% ipython --no-banner

In [1]: import numpy as np

In [2]: np.set_printoptions(precision=2, suppress=True, linewidth=200)

In [3]: A = np.load("layer10.npy")

In [4]: A
Out[4]: 
array([[-1,  3,  0],
       [ 3, -1,  3],
       [ 0,  3, -1]])

In [5]: # symmetric

In [6]: blk = np.stack([A, -3 * A, A[::-1]])

In [7]: blk.sum(axis=0)
Out[7]: 
array([[ 2, -3, -1],
       [-3,  1, -3],
       [-1, -3,  2]])

In [8]: np.linalg.matrix_rank(blk)
Out[8]: array([3, 3, 3])

In [9]: blk.shape
Out[9]: (3, 3, 3)

In [10]: np.linalg.det(blk)
Out[10]: array([  17., -459.,  -17.])

In [11]: rng = np.random.default_rng(55)

In [12]: labels = rng.permutation(3)

In [13]: labels
Out[13]: array([0, 1, 2])

In [14]: A2 = A[labels][:, labels]

In [15]: np.diag(A2)
Out[15]: array([-1, -1, -1])

In [16]: np.sort(np.abs(np.linalg.eigvals(A2)))
Out[16]: array([1.  , 3.24, 5.24])

In [17]: w, V = np.linalg.eigh(A)

In [18]: vec = np.array([7, 2, -9])

In [19]: np.abs(A).sum(axis=1).max(), round(np.abs(w).max(), 2)
Out[19]: (np.int64(7), np.float64(5.24))

In [20]: np.linalg.eigvalsh(A[1:, 1:])
Out[20]: array([-4.,  2.])

In [21]: np.round(vec @ A @ vec / (vec @ vec), 2), round(float(w[0]), 2), round(w[-1], 2)
Out[21]: (np.float64(-1.18), -5.24, np.float64(3.24))

In [22]: (np.sign(V[:, -1].round(6)) == np.sign(V[0, -1].round(6))).astype(int)
Out[22]: array([1, 1, 1])

In [23]: V * np.abs(w) @ V.T
Out[23]: 
array([[ 2.62, -0.71,  1.62],
       [-0.71,  4.24, -0.71],
       [ 1.62, -0.71,  2.62]])

In [24]: vec @ A @ vec
Out[24]: np.int64(-158)

In [25]: w, V = np.linalg.eigh(A)

In [26]: np.linalg.svd(A, compute_uv=False)
Out[26]: array([5.24, 3.24, 1.  ])

In [27]: np.linalg.eigvalsh(A + -3 * np.eye(3))
Out[27]: array([-8.24, -4.  ,  0.24])

In [28]: np.round(V.T @ V, 2) + 0
Out[28]: 
array([[1., 0., 0.],
       [0., 1., 0.],
       [0., 0., 1.]])

In [29]: round(float(w.sum()), 2), np.trace(A)
Out[29]: (-3.0, np.int64(-3))

In [30]: (w > 1e-8).sum(), (w < -1e-8).sum()
Out[30]: (np.int64(1), np.int64(2))

In [31]: np.linalg.eigvalsh(A @ A)
Out[31]: array([ 1.  , 10.51, 27.49])

In [32]: np.round(V.T @ A @ V, 2) + 0
Out[32]: 
array([[-5.24,  0.  ,  0.  ],
       [ 0.  , -1.  ,  0.  ],
       [ 0.  ,  0.  ,  3.24]])
